>>> import numpy as np
>>> np.set_printoptions(suppress=True, linewidth=100)
>>> rnd = lambda a: np.round(a, 1) + 0
>>> M = np.loadtxt("mat.csv", delimiter=",")
>>> print(M)
[[ 0.  -0.6 -0.4 -0.2 -0.3  2.  -0.5 -0.4  0.5]
 [-0.8 -0.1 -0.7 -0.1 -1.5 -1.2  2.   1.7 -0.1]
 [-0.9 -0.1 -0.6 -0.2 -1.4 -1.4  2.   1.8  0. ]
 [ 0.3 -1.4 -0.2 -1.9  1.4 -2.   0.7 -0.3  0.4]
 [-0.7 -1.3 -1.  -0.5  0.  -0.4  1.   0.7 -0.8]
 [ 0.4  1.2 -0.3  2.9 -0.4  2.2 -2.1  0.8 -1. ]
 [-0.3 -0.3  1.1  1.7  1.9  1.3 -0.3 -0.7 -1.4]
 [-0.3  0.9  0.1  0.6  0.5 -0.6  0.5 -0.1  0.1]
 [ 0.5 -0.6  0.6 -1.  -0.5  2.6  1.3  1.4 -1.5]
 [-1.2 -0.4  0.4 -1.1 -0.3  0.4 -1.8 -0.5 -0.1]]
>>> vec = np.array([0, 1, 2, 2, 0, 0, 2, 1, 1])
>>> target = M @ vec
>>> coef, lr = np.zeros(9), 1 / np.linalg.norm(M, 2) ** 2
>>> for i in range(10):
...     coef -= lr * M.T @ (M @ coef - target)
...     if i % 2 == 0: print(i, round(np.linalg.norm(M @ coef - target), 1))
... 
0 7.5
2 4.6
4 3.4
6 2.7
8 2.3
>>> print(rnd(np.linalg.cond(M)))
15.2
>>> A2 = M / np.sqrt((M ** 2).mean(axis=1, keepdims=True))
>>> print(rnd(M - M.mean(axis=1, keepdims=True)))
[[ 0.  -0.6 -0.4 -0.2 -0.3  2.  -0.5 -0.4  0.5]
 [-0.7  0.  -0.6  0.  -1.4 -1.1  2.1  1.8  0. ]
 [-0.8  0.  -0.5 -0.1 -1.3 -1.3  2.1  1.9  0.1]
 [ 0.6 -1.1  0.1 -1.6  1.7 -1.7  1.   0.   0.7]
 [-0.4 -1.  -0.7 -0.2  0.3 -0.1  1.3  1.  -0.5]
 [ 0.   0.8 -0.7  2.5 -0.8  1.8 -2.5  0.4 -1.4]
 [-0.6 -0.6  0.8  1.4  1.6  1.  -0.6 -1.  -1.7]
 [-0.5  0.7 -0.1  0.4  0.3 -0.8  0.3 -0.3 -0.1]
 [ 0.2 -0.9  0.3 -1.3 -0.8  2.3  1.   1.1 -1.8]
 [-0.7  0.1  0.9 -0.6  0.2  0.9 -1.3  0.   0.4]]
>>> feats = np.loadtxt("dump.csv", delimiter=",")
>>> print(feats)
[[0. 8. 4. 8. 1. 0. 4. 1. 8. 8. 1. 6. 2.]
 [8. 0. 8. 4. 8. 1. 0. 4. 1. 8. 8. 1. 6.]
 [4. 8. 0. 8. 4. 8. 1. 0. 4. 1. 8. 8. 1.]
 [8. 4. 8. 0. 8. 4. 8. 1. 0. 4. 1. 8. 8.]
 [1. 8. 4. 8. 0. 8. 4. 8. 1. 0. 4. 1. 8.]
 [0. 1. 8. 4. 8. 0. 8. 4. 8. 1. 0. 4. 1.]
 [4. 0. 1. 8. 4. 8. 0. 8. 4. 8. 1. 0. 4.]
 [1. 4. 0. 1. 8. 4. 8. 0. 8. 4. 8. 1. 0.]
 [8. 1. 4. 0. 1. 8. 4. 8. 0. 8. 4. 8. 1.]
 [8. 8. 1. 4. 0. 1. 8. 4. 8. 0. 8. 4. 8.]
 [1. 8. 8. 1. 4. 0. 1. 8. 4. 8. 0. 8. 4.]
 [6. 1. 8. 8. 1. 4. 0. 1. 8. 4. 8. 0. 8.]
 [2. 6. 1. 8. 8. 1. 4. 0. 1. 8. 4. 8. 0.]]
>>> print(rnd(np.linalg.eigvalsh(feats).min()))
-18.4
>>> ev, vecs = np.linalg.eigh(feats)
>>> vec = np.array([0, 4, 5, 4, 1, 3, 0, 1, 4, 3, 3, 2, 0])
>>> print(rnd(vec @ feats @ vec / (vec @ vec)), rnd(ev[0]), rnd(ev[-1]))
36.2 -18.4 54.5
>>> print(np.abs(feats).sum(axis=1).max(), rnd(np.abs(ev).max()))
62.0 54.5
>>> print(vec @ feats @ vec)
3832.0
>>> print((np.sign(vecs[:, -1].round(6)) == np.sign(vecs[0, -1].round(6))).astype(int))
[1 1 1 1 1 1 1 1 1 1 1 1 1]
>>> print(rnd(np.linalg.eigvalsh(feats[1:, 1:])))
[-18.4 -17.4 -15.4 -14.8 -10.2  -5.   -2.8   5.3   7.5   9.5  11.3  50.4]
>>> data = 5 * np.eye(9) + np.ones((9, 9))
>>> print(data)
[[6. 1. 1. 1. 1. 1. 1. 1. 1.]
 [1. 6. 1. 1. 1. 1. 1. 1. 1.]
 [1. 1. 6. 1. 1. 1. 1. 1. 1.]
 [1. 1. 1. 6. 1. 1. 1. 1. 1.]
 [1. 1. 1. 1. 6. 1. 1. 1. 1.]
 [1. 1. 1. 1. 1. 6. 1. 1. 1.]
 [1. 1. 1. 1. 1. 1. 6. 1. 1.]
 [1. 1. 1. 1. 1. 1. 1. 6. 1.]
 [1. 1. 1. 1. 1. 1. 1. 1. 6.]]
>>> # equal to its transpose
>>> ev, vecs = np.linalg.eigh(data)
>>> vec = np.array([6, 8, 2, -7, -6, 9, 3, -7, 8])
>>> print(vec @ data @ vec)
2216.0
>>> print(rnd(vecs * np.maximum(ev, 0) @ vecs.T))
[[6. 1. 1. 1. 1. 1. 1. 1. 1.]
 [1. 6. 1. 1. 1. 1. 1. 1. 1.]
 [1. 1. 6. 1. 1. 1. 1. 1. 1.]
 [1. 1. 1. 6. 1. 1. 1. 1. 1.]
 [1. 1. 1. 1. 6. 1. 1. 1. 1.]
 [1. 1. 1. 1. 1. 6. 1. 1. 1.]
 [1. 1. 1. 1. 1. 1. 6. 1. 1.]
 [1. 1. 1. 1. 1. 1. 1. 6. 1.]
 [1. 1. 1. 1. 1. 1. 1. 1. 6.]]
>>> print(rnd(vec @ data @ vec / (vec @ vec)), rnd(ev[0]), ev[-1])
5.7 5.0 14.0
>>> print(np.abs(data).sum(axis=1).max(), np.abs(ev).max())
14.0 14.0
>>> cov = data.T @ data
>>> print(rnd(np.linalg.svd(data, compute_uv=False) ** 2))
[196.  25.  25.  25.  25.  25.  25.  25.  25.]
>>> print(cov)
[[44. 19. 19. 19. 19. 19. 19. 19. 19.]
 [19. 44. 19. 19. 19. 19. 19. 19. 19.]
 [19. 19. 44. 19. 19. 19. 19. 19. 19.]
 [19. 19. 19. 44. 19. 19. 19. 19. 19.]
 [19. 19. 19. 19. 44. 19. 19. 19. 19.]
 [19. 19. 19. 19. 19. 44. 19. 19. 19.]
 [19. 19. 19. 19. 19. 19. 44. 19. 19.]
 [19. 19. 19. 19. 19. 19. 19. 44. 19.]
 [19. 19. 19. 19. 19. 19. 19. 19. 44.]]
>>> q, vecs = np.linalg.qr(feats[:, :8])[0], np.linalg.qr(feats[:, 8:])[0]
>>> sig = np.linalg.svd(q.T @ vecs, compute_uv=False)
>>> print((sig > 0.9).sum())
1
>>> print(rnd(sig))
[1.  0.8 0.7 0.6 0.5]
>>> A2 = data / np.sqrt((data ** 2).mean(axis=1, keepdims=True))
>>> print(np.linalg.matrix_rank(A2) == np.linalg.matrix_rank(data))
True
>>> print(rnd(np.linalg.norm(A2, axis=1)))
[3. 3. 3. 3. 3. 3. 3. 3. 3.]
>>> E = np.array([[0, 1, -1, 0, 4, -3, -1, 3],
...     [0, 2, 0, 3, 4, 5, 3, 2],
...     [4, 4, 1, -1, 5, 4, 3, 1],
...     [0, -4, -3, -4, 4, 3, 5, 1],
...     [-5, -3, 2, -4, -3, -5, -5, -1],
...     [2, -5, 1, -1, 1, 4, -5, 1]])
>>> E[4] = E[5]
>>> print(E)
[[ 0  1 -1  0  4 -3 -1  3]
 [ 0  2  0  3  4  5  3  2]
 [ 4  4  1 -1  5  4  3  1]
 [ 0 -4 -3 -4  4  3  5  1]
 [ 2 -5  1 -1  1  4 -5  1]
 [ 2 -5  1 -1  1  4 -5  1]]
>>> print(np.linalg.matrix_rank(E, rtol=0.1))
5
>>> print(np.argsort(-np.linalg.norm(E, axis=0).round(6), kind="stable")[:3])
[6 5 1]
>>> vec = np.array([3, 0, 0, 2, 3, 1, 0, 0])
>>> a = np.maximum(E @ vec, 0)
>>> print(a)
[ 9 23 29  7 11 11]
>>> print(E * (a > 1e-9)[:, None])
[[ 0  1 -1  0  4 -3 -1  3]
 [ 0  2  0  3  4  5  3  2]
 [ 4  4  1 -1  5  4  3  1]
 [ 0 -4 -3 -4  4  3  5  1]
 [ 2 -5  1 -1  1  4 -5  1]
 [ 2 -5  1 -1  1  4 -5  1]]
>>> print(np.flatnonzero(a > 1e-9))
[0 1 2 3 4 5]
>>> print(E.shape)
(6, 8)
>>> print(rnd(E.mean(axis=0)))
[ 1.3 -1.2 -0.2 -0.7  3.2  2.8  0.   1.5]
>>> print(np.linalg.matrix_rank(E))
5
>>> print(np.abs(E).max())
5
>>> Uu, sig, VT = np.linalg.svd(E)
>>> vecs = VT[:(sig > 1e-8).sum()]
>>> rng = np.random.default_rng(933)
>>> vec = E[0] + -1 * E[3] + rng.integers(2) * np.eye(8)[5]
>>> print(vec)
[ 0.  5.  2.  4.  0. -5. -6.  2.]
>>> print(np.allclose(vecs.T @ vecs @ vec, vec))
False
>>> print(rnd(vecs.T @ vecs))
[[ 0.5  0.2  0.2 -0.3  0.1  0.1 -0.2 -0.1]
 [ 0.2  0.8  0.2  0.2  0.1 -0.2  0.2  0. ]
 [ 0.2  0.2  0.2  0.1 -0.1  0.1 -0.2 -0.1]
 [-0.3  0.2  0.1  0.7 -0.1  0.2 -0.1  0.2]
 [ 0.1  0.1 -0.1 -0.1  0.7  0.1  0.   0.4]
 [ 0.1 -0.2  0.1  0.2  0.1  0.9  0.1 -0.1]
 [-0.2  0.2 -0.2 -0.1  0.   0.1  0.8 -0.1]
 [-0.1  0.  -0.1  0.2  0.4 -0.1 -0.1  0.3]]
>>> print(rnd(np.linalg.norm(vec - vecs.T @ vecs @ vec)))
0.3
